$ python3 -q
>>> import numpy as np
>>> np.set_printoptions(suppress=True, linewidth=140)
>>> M = np.load("x.npy")
>>> M
array([[ 1, -1, -1,  1,  1, -1, -1,  1],
       [ 1,  1, -1, -1, -1, -1,  1,  1],
       [ 1, -1,  1, -1, -1,  1, -1,  1],
       [ 1,  1,  1,  1, -1, -1, -1, -1],
       [ 1,  1,  1,  1,  1,  1,  1,  1]])
>>> blk = np.stack([M, -2 * M, M[::-1]])
>>> blk.sum(axis=0)
array([[ 0,  2,  2,  0,  0,  2,  2,  0],
       [ 0,  0,  2,  2,  0,  0, -2, -2],
       [ 0,  0,  0,  0,  0,  0,  0,  0],
       [ 0,  0, -2, -2,  0,  0,  2,  2],
       [ 0, -2, -2,  0,  0, -2, -2,  0]])
>>> blk.shape
(3, 5, 8)
>>> (blk @ M.T).shape
(3, 5, 5)
>>> np.einsum("bij,cij->bc", blk, blk)
array([[ 40, -80,   8],
       [-80, 160, -16],
       [  8, -16,  40]])
>>> np.round(np.linalg.norm(blk, axis=(1, 2)), 2)
array([ 6.32, 12.65,  6.32])
>>> def softmax(z):
...     e = np.exp(z - z.max(axis=-1, keepdims=True))
...     return e / e.sum(axis=-1, keepdims=True)
... 
>>> np.round(softmax(M[1] + 3), 2)
array([0.22, 0.22, 0.03, 0.03, 0.03, 0.03, 0.22, 0.22])
>>> np.round(softmax(10 * M[1]), 2) + 0
array([0.25, 0.25, 0.  , 0.  , 0.  , 0.  , 0.25, 0.25])
>>> np.round(softmax(M).sum(axis=1), 2)
array([1., 1., 1., 1., 1.])
>>> S = M @ M.T / np.sqrt(8)
>>> np.round(softmax(S)[1] @ M, 2)
array([ 1.  ,  0.81, -0.71, -0.71, -0.81, -0.81,  0.71,  0.9 ])
>>> softmax(S).round(6).argmax(axis=1)
array([0, 1, 2, 3, 4])
>>> np.round(softmax(S + np.triu(np.full(S.shape, -np.inf), 1)), 2)
array([[1.  , 0.  , 0.  , 0.  , 0.  ],
       [0.06, 0.94, 0.  , 0.  , 0.  ],
       [0.05, 0.05, 0.89, 0.  , 0.  ],
       [0.05, 0.05, 0.05, 0.85, 0.  ],
       [0.05, 0.05, 0.05, 0.05, 0.81]])
>>> x = np.array([2, 4, 5, 4, -3, 5, 3, -1])
>>> h1 = np.maximum(M @ x, 0)
>>> h1
array([ 0,  0,  3, 11, 19])
>>> np.flatnonzero(h1 > 1e-9)
array([2, 3, 4])
>>> np.maximum(M @ x, 0) - np.maximum(-M @ x, 0)
array([-15,  -3,   3,  11,  19])
>>> np.round(np.tanh(M @ x), 2)
array([-1., -1.,  1.,  1.,  1.])
>>> M.T @ h1
array([33, 27, 33, 27,  5, 11,  5, 11])
>>> rng = np.random.default_rng(86)
>>> Y = M + rng.integers(-2, 3, (5, 3)) @ rng.integers(-2, 3, (3, 8))
>>> Y
array([[-6,  5, -6,  1, -4, -2, -1,  3],
       [ 8, -1,  3, -3,  4, -3,  0,  1],
       [ 4,  1, -2, -9,  0, -6,  3, -1],
       [ 4, -3,  3,  1,  1,  0,  0, -3],
       [ 1, -3, -5, -7, -1, -3, 11, -7]])
>>> Y - M
array([[-7,  6, -5,  0, -5, -1,  0,  2],
       [ 7, -2,  4, -2,  5, -2, -1,  0],
       [ 3,  2, -3, -8,  1, -7,  4, -2],
       [ 3, -4,  2,  0,  2,  1,  1, -2],
       [ 0, -4, -6, -8, -2, -4, 10, -8]])
>>> np.linalg.matrix_rank(Y - M, tol=1e-8)
np.int64(3)
